% ipython --no-banner

In [1]: import numpy as np

In [2]: from numpy import linalg as LA

In [3]: np.set_printoptions(precision=2, suppress=True, linewidth=200)

In [4]: def tidy(a):
   ...:     return np.round(a, 2) + 0
   ...: 

In [5]: data = np.load("x.npy")

In [6]: print(data)
[[0 5 0 1]
 [0 0 0 1]
 [0 3 0 1]
 [0 3 0 1]
 [0 7 0 1]
 [0 0 0 1]
 [0 7 0 1]
 [0 7 0 1]
 [0 0 0 1]
 [0 7 0 1]
 [0 5 0 1]
 [0 7 0 1]
 [0 7 0 1]
 [0 3 0 1]
 [0 0 0 1]
 [0 3 0 1]
 [0 0 0 1]
 [0 0 0 1]
 [0 0 0 1]
 [0 3 0 1]
 [0 0 0 1]
 [0 0 0 1]
 [0 0 0 1]]

In [7]: print(data.reshape(2, -1))
[[0 5 0 1 0 0 0 1 0 3 0 1 0 3 0 1 0 7 0 1 0 0 0 1 0 7 0 1 0 7 0 1 0 0 0 1 0 7 0 1 0 5 0 1 0 7]
 [0 1 0 7 0 1 0 3 0 1 0 0 0 1 0 3 0 1 0 0 0 1 0 0 0 1 0 0 0 1 0 3 0 1 0 0 0 1 0 0 0 1 0 0 0 1]]

In [8]: t3 = data.reshape(23, 2, -1)

In [9]: print(np.einsum("ihd,jhd->hij", t3, t3).shape)
(2, 23, 23)

In [10]: print(t3.sum(axis=1))
[[0 6]
 [0 1]
 [0 4]
 [0 4]
 [0 8]
 [0 1]
 [0 8]
 [0 8]
 [0 1]
 [0 8]
 [0 6]
 [0 8]
 [0 8]
 [0 4]
 [0 1]
 [0 4]
 [0 1]
 [0 1]
 [0 1]
 [0 4]
 [0 1]
 [0 1]
 [0 1]]

In [11]: print(t3[:, 0])
[[0 5]
 [0 0]
 [0 3]
 [0 3]
 [0 7]
 [0 0]
 [0 7]
 [0 7]
 [0 0]
 [0 7]
 [0 5]
 [0 7]
 [0 7]
 [0 3]
 [0 0]
 [0 3]
 [0 0]
 [0 0]
 [0 0]
 [0 3]
 [0 0]
 [0 0]
 [0 0]]

In [12]: print(LA.lstsq(data[:-1].T, data[-1])[2])
2

In [13]: print(np.allclose(data[:-1].T @ LA.lstsq(data[:-1].T, data[-1])[0], data[-1]))
True

In [14]: arr = np.loadtxt("a.csv", delimiter=",")

In [15]: print(arr)
[[ 0.  3.  0.  3.  0.  3.]
 [ 3.  0.  3.  0.  3.  0.]
 [-1. -3. -1. -3. -1. -3.]
 [ 0.  3.  0.  3.  0.  3.]
 [ 3.  0.  3.  0.  3.  0.]
 [-1. -3. -1. -3. -1. -3.]]

In [16]: print(tidy(np.trace(LA.pinv(arr) @ arr)))
2.0

In [17]: print(np.unique(arr.round(6), axis=0).shape)
(3, 6)

In [18]: print(tidy(LA.norm(arr, 2) / LA.norm(arr)))
0.82

In [19]: print(LA.matrix_rank(arr, rtol=0.1))
2

In [20]: t3 = np.stack([arr, 3 * arr, arr[::-1]])

In [21]: print((t3 @ arr.T).shape)
(3, 6, 6)

In [22]: print(t3.sum(axis=0))
[[-1.  9. -1.  9. -1.  9.]
 [15.  0. 15.  0. 15.  0.]
 [-4. -9. -4. -9. -4. -9.]
 [-1.  9. -1.  9. -1.  9.]
 [15.  0. 15.  0. 15.  0.]
 [-4. -9. -4. -9. -4. -9.]]

In [23]: print(np.einsum("bij,cij->bc", t3, t3))
[[ 168.  504.  -54.]
 [ 504. 1512. -162.]
 [ -54. -162.  168.]]

In [24]: print(t3.shape)
(3, 6, 6)

In [25]: U, sv, VT = LA.svd(arr)

In [26]: print(tidy(sv))
[10.68  7.35  0.    0.    0.    0.  ]

In [27]: print(np.argmax(sv[:-1] / (sv[1:] + 1e-6)) + 1)
2

In [28]: Y = U[:, :2] @ np.diag(sv[:2]) @ VT[:2]

In [29]: print(LA.matrix_rank(arr, rtol=0.05))
2

In [30]: print(LA.matrix_rank(Y))
2

In [31]: print(tidy(np.abs(arr - Y).max()))
0.0

In [32]: rank = LA.matrix_rank(arr)

In [33]: print(rank)
2

In [34]: ns = LA.svd(arr)[2][rank:].T

In [35]: print(ns.shape)
(6, 4)

In [36]: print(np.allclose(arr @ ns, 0))
True

In [37]: print(LA.matrix_rank(arr.T @ arr), LA.matrix_rank(arr @ arr.T))
2 2

In [38]: print([int(LA.matrix_rank(arr[:i])) for i in range(1, len(arr) + 1)])
[1, 2, 2, 2, 2, 2]

In [39]: print(tidy(ns @ ns.T))
[[ 0.67  0.   -0.33  0.   -0.33  0.  ]
 [ 0.    0.67  0.   -0.33  0.   -0.33]
 [-0.33  0.    0.67  0.   -0.33  0.  ]
 [ 0.   -0.33  0.    0.67  0.   -0.33]
 [-0.33  0.   -0.33  0.    0.67  0.  ]
 [ 0.   -0.33  0.   -0.33  0.    0.67]]

In [40]: print([int(LA.matrix_rank(np.delete(arr, i, axis=0))) for i in range(6)])
[2, 2, 2, 2, 2, 2]

In [41]: J = np.load("run17.npy")

In [42]: print(tidy(J))
[[ 0.05  0.01 -0.07 -0.05 -0.14 -0.05 -0.12]
 [ 0.01  0.2  -0.19  0.27 -0.19  0.04  0.12]
 [-0.07 -0.19  0.25 -0.16  0.35  0.03  0.06]
 [-0.05  0.27 -0.16  0.48 -0.06  0.14  0.35]
 [-0.14 -0.19  0.35 -0.06  0.53  0.11  0.24]
 [-0.05  0.04  0.03  0.14  0.11  0.08  0.18]
 [-0.12  0.12  0.06  0.35  0.24  0.18  0.41]]

In [43]: rng = np.random.default_rng(695)

In [44]: Y = J + rng.integers(-2, 3, (7, 2)) @ rng.integers(-2, 3, (2, 7))

In [45]: print(tidy(Y))
[[-3.95 -1.99 -6.07 -2.05 -4.14 -4.05 -0.12]
 [-1.99 -0.8  -4.19 -0.73 -3.19 -3.96  1.12]
 [ 3.93  1.81  5.25  1.84  3.35  2.03  1.06]
 [ 3.95  2.27  2.84  2.48  0.94 -1.86  3.35]
 [ 1.86  0.81  4.35  0.94  3.53  4.11 -0.76]
 [ 1.95  1.04  1.03  1.14  0.11 -1.92  2.18]
 [-2.12 -0.88 -0.94 -0.65  0.24  2.18 -1.59]]

In [46]: print(tidy(LA.svd(Y - J, compute_uv=False)))
[16.14  8.22  0.    0.    0.    0.    0.  ]

In [47]: print(tidy(Y - J))
[[-4. -2. -6. -2. -4. -4.  0.]
 [-2. -1. -4. -1. -3. -4.  1.]
 [ 4.  2.  5.  2.  3.  2.  1.]
 [ 4.  2.  3.  2.  1. -2.  3.]
 [ 2.  1.  4.  1.  3.  4. -1.]
 [ 2.  1.  1.  1.  0. -2.  2.]
 [-2. -1. -1. -1.  0.  2. -2.]]

In [48]: rank = LA.matrix_rank(Y)

In [49]: print(rank)
4

In [50]: ns = LA.svd(Y)[2][rank:].T

In [51]: print(tidy(Y @ ns))
[[0. 0. 0.]
 [0. 0. 0.]
 [0. 0. 0.]
 [0. 0. 0.]
 [0. 0. 0.]
 [0. 0. 0.]
 [0. 0. 0.]]

In [52]: print(np.allclose(Y @ ns, 0))
True

In [53]: print([int(LA.matrix_rank(np.delete(Y, i, axis=0))) for i in range(7)])
[4, 4, 4, 4, 4, 4, 4]

In [54]: print(tidy((J + J.T) / 2))
[[ 0.05  0.01 -0.07 -0.05 -0.14 -0.05 -0.12]
 [ 0.01  0.2  -0.19  0.27 -0.19  0.04  0.12]
 [-0.07 -0.19  0.25 -0.16  0.35  0.03  0.06]
 [-0.05  0.27 -0.16  0.48 -0.06  0.14  0.35]
 [-0.14 -0.19  0.35 -0.06  0.53  0.11  0.24]
 [-0.05  0.04  0.03  0.14  0.11  0.08  0.18]
 [-0.12  0.12  0.06  0.35  0.24  0.18  0.41]]

In [55]: print(tidy(LA.det(J)))
0.0

In [56]: print(tidy(np.sort(np.abs(LA.eigvals(J)))))
[0. 0. 0. 0. 0. 1. 1.]

In [57]: print(np.allclose(J, J.T))
True

In [58]: evals, V = LA.eigh(J)

In [59]: print(np.unique(evals.round(6) + 0, return_counts=True)[1])
[5 2]

In [60]: print(tidy(V.T @ J @ V))
[[0. 0. 0. 0. 0. 0. 0.]
 [0. 0. 0. 0. 0. 0. 0.]
 [0. 0. 0. 0. 0. 0. 0.]
 [0. 0. 0. 0. 0. 0. 0.]
 [0. 0. 0. 0. 0. 0. 0.]
 [0. 0. 0. 0. 0. 1. 0.]
 [0. 0. 0. 0. 0. 0. 1.]]

In [61]: print(tidy(LA.svd(J, compute_uv=False)))
[1. 1. 0. 0. 0. 0. 0.]

In [62]: print(tidy(evals.sum()), tidy(np.trace(J)))
2.0 2.0

In [63]: print((evals > 1e-8).sum(), (evals < -1e-8).sum())
2 0

In [64]: print(tidy(LA.eigvalsh(J + 5 * np.eye(7))))
[5. 5. 5. 5. 5. 6. 6.]

In [65]: X = np.load("dump.npy")

In [66]: print(X)
[[ -0.67  -4.79   5.81  -7.69   3.3   -3.92  -2.5    3.5    3.85]
 [ -8.58   3.1    8.39  -4.61   5.8   -3.99  -6.49   7.4   -1.56]
 [ -4.23   0.86  10.6   -3.45   3.92  -7.7   -4.3    6.72  -2.52]
 [ -1.24   0.27  11.35  -1.91   2.41  -9.76  -2.71   5.82  -3.48]
 [  0.29  -2.02   8.21 -11.07   4.9   -6.67  -3.9    3.1    4.72]
 [  4.51   0.99   6.39  -5.71   1.61  -7.62  -0.89  -0.22   1.38]
 [ -3.41   2.83   8.97  -6.2    4.76  -6.71  -4.9    4.8   -0.31]
 [ -0.51  -3.92   9.79  -8.27   4.    -7.72  -3.3    5.     2.53]
 [ -0.51  -3.6    7.61   0.11   0.54  -6.18  -0.6    4.7   -2.39]
 [  2.03  -0.19   2.61  -1.96   0.37  -3.13  -0.12  -0.01   0.5 ]
 [  0.5    1.38   1.19  -1.69   0.84  -1.39  -0.67  -0.21   0.41]
 [ -3.5    5.46   7.01  -4.12   4.11  -5.3   -4.49   3.5   -1.47]
 [  1.01   2.79   2.39  -3.4    1.59  -2.82  -1.42  -0.38   0.83]
 [ -5.51  -0.51   4.39  -5.69   4.41  -1.2   -4.43   4.64   1.79]
 [  2.61  -1.37   5.81  -5.8    1.88  -5.91  -1.23   1.08   2.1 ]
 [ -4.9    4.64   5.4    2.51   1.66  -3.52  -2.79   4.31  -5.32]
 [ -4.93  -1.37   5.4   -1.12   2.43  -2.5   -2.76   5.41  -1.52]]

In [67]: U, sv, VT = LA.svd(data)

In [68]: print(tidy(sv))
[20.02  3.33  0.    0.  ]

In [69]: Y = U[:, :2] @ np.diag(sv[:2]) @ VT[:2]

In [70]: print(tidy(LA.norm(data - Y) / LA.norm(data)))
0.0

In [71]: print(LA.matrix_rank(Y))
2

In [72]: print(tidy(Y))
[[0. 5. 0. 1.]
 [0. 0. 0. 1.]
 [0. 3. 0. 1.]
 [0. 3. 0. 1.]
 [0. 7. 0. 1.]
 [0. 0. 0. 1.]
 [0. 7. 0. 1.]
 [0. 7. 0. 1.]
 [0. 0. 0. 1.]
 [0. 7. 0. 1.]
 [0. 5. 0. 1.]
 [0. 7. 0. 1.]
 [0. 7. 0. 1.]
 [0. 3. 0. 1.]
 [0. 0. 0. 1.]
 [0. 3. 0. 1.]
 [0. 0. 0. 1.]
 [0. 0. 0. 1.]
 [0. 0. 0. 1.]
 [0. 3. 0. 1.]
 [0. 0. 0. 1.]
 [0. 0. 0. 1.]
 [0. 0. 0. 1.]]

In [73]: print(tidy(np.abs(data - Y).max()))
0.0

In [74]: Y = np.array([[3, 2, 3],
    ...:     [2, 1, 0],
    ...:     [1, 3, 2],
    ...:     [3, 3, 1],
    ...:     [3, 3, 1],
    ...:     [3, 3, 0],
    ...:     [3, 0, 0],
    ...:     [1, 0, 0],
    ...:     [1, 0, 3]])

In [75]: print(LA.matrix_rank(np.vstack([X, Y.T])))
9

In [76]: print(tidy(np.einsum("ij->j", X)))
[-27.04   4.55 111.32 -70.07  48.53 -86.04 -47.5   59.16  -0.46]

In [77]: print(LA.matrix_rank(X @ Y))
3

In [78]: Y = X / LA.norm(X, axis=1, keepdims=True)

In [79]: gram = Y @ Y.T

In [80]: print(tidy(LA.norm(Y, axis=1)))
[1. 1. 1. 1. 1. 1. 1. 1. 1. 1. 1. 1. 1. 1. 1. 1. 1.]

In [81]: print(np.argwhere(np.triu(np.abs(gram) > 0.95, 1)))
[[ 0  4]
 [ 0  7]
 [ 2  3]
 [ 2  6]
 [ 4  7]
 [ 5  9]
 [ 5 14]
 [ 6 11]
 [ 9 14]
 [10 12]]

In [82]: feats = np.load("case6.npy")

In [83]: print(feats)
[[ 0  1 -1  3]
 [-2  1 -2  6]
 [ 0 -2  1 -3]]

In [84]: # column 3 is much longer than the rest

In [85]: vec = np.array([5, 2, 4, 3])

In [86]: a = np.maximum(feats @ vec, 0)

In [87]: print(a)
[7 2 0]

In [88]: print(tidy(np.tanh(feats @ vec)))
[ 1.    0.96 -1.  ]

In [89]: t3 = np.stack([feats, 3 * feats, feats[::-1]])

In [90]: print(t3.sum(axis=0))
[[  0   2  -3   9]
 [-10   5 -10  30]
 [  0  -7   3  -9]]

In [91]: print((t3 @ feats.T).shape)
(3, 3, 3)

In [92]: print(t3.shape)
(3, 3, 4)

In [93]: print(tidy(LA.norm(t3, axis=(1, 2))))
[ 8.37 25.1   8.37]

In [94]: t = np.radians(72)

In [95]: R = np.eye(4)

In [96]: R[2, 2] = R[0, 0] = np.cos(t)

In [97]: R[2, 0], R[0, 2] = -np.sin(t), np.sin(t)

In [98]: print(tidy(R))
[[ 0.31  0.    0.95  0.  ]
 [ 0.    1.    0.    0.  ]
 [-0.95  0.    0.31  0.  ]
 [ 0.    0.    0.    1.  ]]

In [99]: Y = feats @ R.T

In [100]: print(tidy(np.abs(Y - feats).max(axis=0)))
[0.95 0.   3.28 0.  ]

In [101]: print(tidy(Y))
[[-0.95  1.   -0.31  3.  ]
 [-2.52  1.    1.28  6.  ]
 [ 0.95 -2.    0.31 -3.  ]]

In [102]: print(tidy(LA.det(R)), tidy(np.trace(R)))
1.0 2.62

In [103]: F = np.load("out11.npy")

In [104]: print(F)
[[-4  0  0  1  1  1]
 [ 2 -3  2  2  0  0]
 [ 1  0  6  2  2  0]
 [ 0  0  0 12  2  1]
 [ 0  0  1  1 -7  0]
 [ 0  2  1  2  2 -5]]

In [105]: print(F.ravel(order="F"))
[-4  2  1  0  0  0  0 -3  0  0  0  2  0  2  6  0  1  1  1  2  2 12  1  2  1  0  2  2 -7  2  1  0  0  1  0 -5]

In [106]: print(F.reshape(-1, 2))
[[-4  0]
 [ 0  1]
 [ 1  1]
 [ 2 -3]
 [ 2  2]
 [ 0  0]
 [ 1  0]
 [ 6  2]
 [ 2  0]
 [ 0  0]
 [ 0 12]
 [ 2  1]
 [ 0  0]
 [ 1  1]
 [-7  0]
 [ 0  2]
 [ 1  2]
 [ 2 -5]]

In [107]: print(F.reshape(2, -1))
[[-4  0  0  1  1  1  2 -3  2  2  0  0  1  0  6  2  2  0]
 [ 0  0  0 12  2  1  0  0  1  1 -7  0  0  2  1  2  2 -5]]

In [108]: t3 = F.reshape(6, 2, -1)

In [109]: print(t3.sum(axis=1))
[[-3  1  1]
 [ 4 -3  2]
 [ 3  2  6]
 [12  2  1]
 [ 1 -7  1]
 [ 2  4 -4]]

In [110]: print(t3.shape)
(6, 2, 3)

In [111]: print(np.swapaxes(t3, 1, 2)[1])
[[ 2  2]
 [-3  0]
 [ 2  0]]

In [112]: print(np.einsum("ihd,jhd->hij", t3, t3).shape)
(2, 6, 6)

In [113]: print(t3[:, 0])
[[-4  0  0]
 [ 2 -3  2]
 [ 1  0  6]
 [ 0  0  0]
 [ 0  0  1]
 [ 0  2  1]]

In [114]: Y = F / np.sqrt((F ** 2).mean(axis=1, keepdims=True))

In [115]: print(LA.matrix_rank(F - F.mean(axis=1, keepdims=True)))
5

In [116]: print(tidy(F - F.mean(axis=1, keepdims=True)))
[[-3.83  0.17  0.17  1.17  1.17  1.17]
 [ 1.5  -3.5   1.5   1.5  -0.5  -0.5 ]
 [-0.83 -1.83  4.17  0.17  0.17 -1.83]
 [-2.5  -2.5  -2.5   9.5  -0.5  -1.5 ]
 [ 0.83  0.83  1.83  1.83 -6.17  0.83]
 [-0.33  1.67  0.67  1.67  1.67 -5.33]]

In [117]: print(tidy(Y[5]))
[ 0.    0.79  0.4   0.79  0.79 -1.99]

In [118]: E = np.load("layer3.npy")

In [119]: print(E)
[[ 1  1  3 -1  2  2  1]
 [ 0  3 -2  3  0 -1 -2]
 [ 0  0  2  0  0 -1 -3]
 [ 0  0  0  1 -1  0 -3]
 [ 0  0  0  0  1  1 -3]
 [ 0  0  0  0  0  1  0]
 [ 0  0  0  0  0  0 -3]]

In [120]: Y = E / LA.norm(E, axis=1, keepdims=True)

In [121]: gram = Y @ Y.T

In [122]: print((gram - 2 * np.eye(7)).round(6).argmax(axis=1))
[5 3 6 6 6 0 3]

In [123]: print(tidy(gram))
[[ 1.   -0.42  0.06 -0.39  0.07  0.44 -0.22]
 [-0.42  1.    0.15  0.52  0.29 -0.19  0.38]
 [ 0.06  0.15  1.    0.73  0.64 -0.27  0.8 ]
 [-0.39  0.52  0.73  1.    0.73  0.    0.9 ]
 [ 0.07  0.29  0.64  0.73  1.    0.3   0.9 ]
 [ 0.44 -0.19 -0.27  0.    0.3   1.    0.  ]
 [-0.22  0.38  0.8   0.9   0.9   0.    1.  ]]

In [124]: print(np.degrees(np.arccos(np.clip(gram[3, 5], -1, 1))))
90.0

In [125]: print((np.abs(gram) > 0.9).astype(int))
[[1 0 0 0 0 0 0]
 [0 1 0 0 0 0 0]
 [0 0 1 0 0 0 0]
 [0 0 0 1 0 0 1]
 [0 0 0 0 1 0 1]
 [0 0 0 0 0 1 0]
 [0 0 0 1 1 0 1]]

In [126]: print(tidy(gram[3]))
[-0.39  0.52  0.73  1.    0.73  0.    0.9 ]
